$ python -q
>>> import numpy as np
>>> import numpy.linalg as la
>>> np.set_printoptions(precision=2, suppress=True, linewidth=100)
>>> J = np.loadtxt("sample2.csv", delimiter=",")
>>> J
array([[ 0.,  0.,  0.,  0.,  0.,  0.,  0.,  0.,  0.],
       [ 0.,  0.,  0.,  0.,  0.,  0.,  0.,  0.,  0.],
       [ 0.,  0.,  0.,  0.,  0.,  0.,  0.,  0., -1.],
       [ 1.,  0.,  0.,  0.,  0.,  0.,  0.,  0.,  0.],
       [ 0.,  0.,  0.,  0.,  0.,  0.,  0., -2.,  0.],
       [ 0.,  0.,  0.,  0., -2.,  0.,  0.,  0.,  0.],
       [ 0.,  0.,  0.,  0.,  0.,  1.,  0.,  0.,  0.],
       [ 0.,  0.,  0.,  0.,  0.,  0.,  2.,  0.,  0.],
       [ 0.,  0.,  2.,  0.,  0.,  0.,  0.,  0.,  0.]])
>>> t = np.radians(45)
>>> r_ = np.eye(9)
>>> r_[7, 7] = r_[1, 1] = np.cos(t)
>>> r_[7, 1], r_[1, 7] = -np.sin(t), np.sin(t)
>>> r_
array([[ 1.  ,  0.  ,  0.  ,  0.  ,  0.  ,  0.  ,  0.  ,  0.  ,  0.  ],
       [ 0.  ,  0.71,  0.  ,  0.  ,  0.  ,  0.  ,  0.  ,  0.71,  0.  ],
       [ 0.  ,  0.  ,  1.  ,  0.  ,  0.  ,  0.  ,  0.  ,  0.  ,  0.  ],
       [ 0.  ,  0.  ,  0.  ,  1.  ,  0.  ,  0.  ,  0.  ,  0.  ,  0.  ],
       [ 0.  ,  0.  ,  0.  ,  0.  ,  1.  ,  0.  ,  0.  ,  0.  ,  0.  ],
       [ 0.  ,  0.  ,  0.  ,  0.  ,  0.  ,  1.  ,  0.  ,  0.  ,  0.  ],
       [ 0.  ,  0.  ,  0.  ,  0.  ,  0.  ,  0.  ,  1.  ,  0.  ,  0.  ],
       [ 0.  , -0.71,  0.  ,  0.  ,  0.  ,  0.  ,  0.  ,  0.71,  0.  ],
       [ 0.  ,  0.  ,  0.  ,  0.  ,  0.  ,  0.  ,  0.  ,  0.  ,  1.  ]])
>>> Y = J @ r_.T
>>> Y
array([[ 0.  ,  0.  ,  0.  ,  0.  ,  0.  ,  0.  ,  0.  ,  0.  ,  0.  ],
       [ 0.  ,  0.  ,  0.  ,  0.  ,  0.  ,  0.  ,  0.  ,  0.  ,  0.  ],
       [ 0.  ,  0.  ,  0.  ,  0.  ,  0.  ,  0.  ,  0.  ,  0.  , -1.  ],
       [ 1.  ,  0.  ,  0.  ,  0.  ,  0.  ,  0.  ,  0.  ,  0.  ,  0.  ],
       [ 0.  , -1.41,  0.  ,  0.  ,  0.  ,  0.  ,  0.  , -1.41,  0.  ],
       [ 0.  ,  0.  ,  0.  ,  0.  , -2.  ,  0.  ,  0.  ,  0.  ,  0.  ],
       [ 0.  ,  0.  ,  0.  ,  0.  ,  0.  ,  1.  ,  0.  ,  0.  ,  0.  ],
       [ 0.  ,  0.  ,  0.  ,  0.  ,  0.  ,  0.  ,  2.  ,  0.  ,  0.  ],
       [ 0.  ,  0.  ,  2.  ,  0.  ,  0.  ,  0.  ,  0.  ,  0.  ,  0.  ]])
>>> round(float(la.det(r_)), 2), round(float(np.trace(r_)), 2)
(1.0, 8.41)
>>> np.abs(Y - J).max(axis=0)
array([0.  , 1.41, 0.  , 0.  , 0.  , 0.  , 0.  , 0.59, 0.  ])
>>> np.allclose(la.norm(J, axis=1), la.norm(Y, axis=1))
True
>>> rk = la.matrix_rank(J)
>>> rk
np.int64(7)
>>> null = la.svd(J)[2][rk:].T
>>> [int(la.matrix_rank(J[:, :j + 1])) for j in range(9)]
[1, 1, 2, 2, 3, 4, 5, 6, 7]
>>> null @ null.T
array([[0., 0., 0., 0., 0., 0., 0., 0., 0.],
       [0., 1., 0., 0., 0., 0., 0., 0., 0.],
       [0., 0., 0., 0., 0., 0., 0., 0., 0.],
       [0., 0., 0., 1., 0., 0., 0., 0., 0.],
       [0., 0., 0., 0., 0., 0., 0., 0., 0.],
       [0., 0., 0., 0., 0., 0., 0., 0., 0.],
       [0., 0., 0., 0., 0., 0., 0., 0., 0.],
       [0., 0., 0., 0., 0., 0., 0., 0., 0.],
       [0., 0., 0., 0., 0., 0., 0., 0., 0.]])
>>> [int(la.matrix_rank(J[:i])) for i in range(1, len(J) + 1)]
[0, 0, 1, 2, 3, 4, 5, 6, 7]
>>> la.matrix_rank(J.T @ J), la.matrix_rank(J @ J.T)
(np.int64(7), np.int64(7))
>>> Y = np.array([[1, -2, -1, 1], [-1, 0, -1, 2], [1, 0, 0, -1], [-1, 0, -1, 1]])
>>> data = Y + Y.T
>>> data
array([[ 2, -3,  0,  0],
       [-3,  0, -1,  2],
       [ 0, -1,  0, -2],
       [ 0,  2, -2,  2]])
>>> x0 = np.array([2, 3, 1, 0])
>>> rhs = data @ x0
>>> rhs
array([-5, -7, -3,  4])
>>> np.round(la.solve(data, rhs + data[:, 0]), 2) + 0
array([3., 3., 1., 0.])
>>> np.round(la.solve(data, rhs), 2) + 0
array([2., 3., 1., 0.])
>>> np.round(la.solve(data.T, data[2]), 2) + 0
array([0., 0., 1., 0.])
>>> np.round(la.det(2 * data), 2), round(la.det(data), 2)
(np.float64(768.0), np.float64(48.0))
>>> np.einsum("ii->", data)
np.int64(4)
>>> np.einsum("ij,ji->", data, data)
np.int64(44)
>>> round(float(la.eigvals(data).sum().real), 2)
4.0
>>> O = data.astype(float).copy()
>>> for j in range(4):
...     O[:, j] -= O[:, :j] @ (O[:, :j].T @ O[:, j])
...     O[:, j] /= la.norm(O[:, j])
... 
>>> np.round(O.T @ O, 2) + 0
array([[1., 0., 0., 0.],
       [0., 1., 0., 0.],
       [0., 0., 1., 0.],
       [0., 0., 0., 1.]])
>>> evals, vecs = la.eigh(data)
>>> evals
array([-2.75, -1.22,  2.72,  5.25])
>>> (evals > 1e-8).sum(), (evals < -1e-8).sum()
(np.int64(2), np.int64(2))
>>> np.round(vecs @ np.diag(evals) @ vecs.T, 2) + 0
array([[ 2., -3.,  0.,  0.],
       [-3.,  0., -1.,  2.],
       [ 0., -1.,  0., -2.],
       [ 0.,  2., -2.,  2.]])
>>> la.eigvalsh(data + 4 * np.eye(4))
array([1.25, 2.78, 6.72, 9.25])
>>> la.eigvalsh(data @ data)
array([ 1.49,  7.42,  7.56, 27.52])
>>> np.unique(evals.round(6) + 0, return_counts=True)[1]
array([1, 1, 1, 1])
>>> K = np.array([[34, -4, 15, -14, -23, 19],
...     [-4, 10, -15, -10, -1, 11],
...     [15, -15, 25, 10, -5, -10],
...     [-14, -10, 10, 20, 14, -24],
...     [-23, -1, -5, 14, 17, -18],
...     [19, 11, -10, -24, -18, 29]])
>>> la.cond(K) > 100
np.True_
>>> np.round(la.norm(K, 2) / la.norm(K), 2)
np.float64(0.85)
>>> np.argsort(-la.norm(K, axis=0).round(6), kind="stable")[:3]
array([0, 5, 3])
>>> np.round(la.det(K), 2)
np.float64(0.0)
>>> (K + K.T) / 2
array([[ 34.,  -4.,  15., -14., -23.,  19.],
       [ -4.,  10., -15., -10.,  -1.,  11.],
       [ 15., -15.,  25.,  10.,  -5., -10.],
       [-14., -10.,  10.,  20.,  14., -24.],
       [-23.,  -1.,  -5.,  14.,  17., -18.],
       [ 19.,  11., -10., -24., -18.,  29.]])
>>> np.trace(K)
np.int64(135)
>>> K.inv()
Traceback (most recent call last):
  File "<python-input-52>", line 1, in <module>
    K.inv()
    ^^^^^
AttributeError: 'numpy.ndarray' object has no attribute 'inv'
>>> np.round(np.abs(la.eigvals(K)).max(), 2)
np.float64(83.13)
>>> evals, vecs = la.eigvalsh(K)
Traceback (most recent call last):
  File "<python-input-54>", line 1, in <module>
    evals, vecs = la.eigvalsh(K)
    ^^^^^^^^^^^
ValueError: too many values to unpack (expected 2)
>>> evals, vecs = la.eigh(K)
>>> np.round(vecs.T @ vecs, 2) + 0
array([[1., 0., 0., 0., 0., 0.],
       [0., 1., 0., 0., 0., 0.],
       [0., 0., 1., 0., 0., 0.],
       [0., 0., 0., 1., 0., 0.],
       [0., 0., 0., 0., 1., 0.],
       [0., 0., 0., 0., 0., 1.]])
>>> round(float(evals.sum()), 2), np.trace(K)
(135.0, np.int64(135))
>>> np.abs(vecs[:, -1])
array([0.53, 0.13, 0.04, 0.45, 0.43, 0.56])
>>> rng = np.random.default_rng(272)
>>> lab = rng.permutation(6)
>>> lab
array([0, 5, 2, 3, 1, 4])
>>> Y = K[lab][:, lab]
>>> Y
array([[ 34,  19,  15, -14,  -4, -23],
       [ 19,  29, -10, -24,  11, -18],
       [ 15, -10,  25,  10, -15,  -5],
       [-14, -24,  10,  20, -10,  14],
       [ -4,  11, -15, -10,  10,  -1],
       [-23, -18,  -5,  14,  -1,  17]])
>>> np.allclose(Y, K)
False
>>> np.trace(Y)
np.int64(135)
>>> evals, vecs = la.eigh(K)
>>> x0 = np.array([0, -5, 6, -1, 5, 8])
>>> np.abs(K).sum(axis=1).max(), round(np.abs(evals).max(), 2)
(np.int64(111), np.float64(83.13))
>>> (np.sign(vecs[:, -1].round(6)) == np.sign(vecs[0, -1].round(6))).astype(int)
array([1, 1, 0, 0, 0, 1])
>>> np.round(la.eigvalsh(K[1:, 1:]), 2) + 0
array([ 0.  ,  0.  ,  0.  , 31.92, 69.08])
>>> np.round(x0 @ K @ x0 / (x0 @ x0), 2), round(evals[0], 2), np.round(evals[-1], 2)
(np.float64(5.6), np.float64(-0.0), np.float64(83.13))
>>> lab = rng.integers(0, 2, 3)
>>> feats = np.array([[0, 1, 3], [2, 3, 3], [0, 0, 2]]) * (lab[:, None] == lab)
>>> feats
array([[0, 1, 0],
       [2, 3, 0],
       [0, 0, 2]])
>>> (feats != 0).astype(int)
array([[0, 1, 0],
       [1, 1, 0],
       [0, 0, 1]])
>>> feats @ feats
array([[ 2,  3,  0],
       [ 6, 11,  0],
       [ 0,  0,  4]])
>>> np.flatnonzero(la.matrix_power((feats != 0) + (feats.T != 0) + np.eye(3), 3)[1])
array([0, 1])
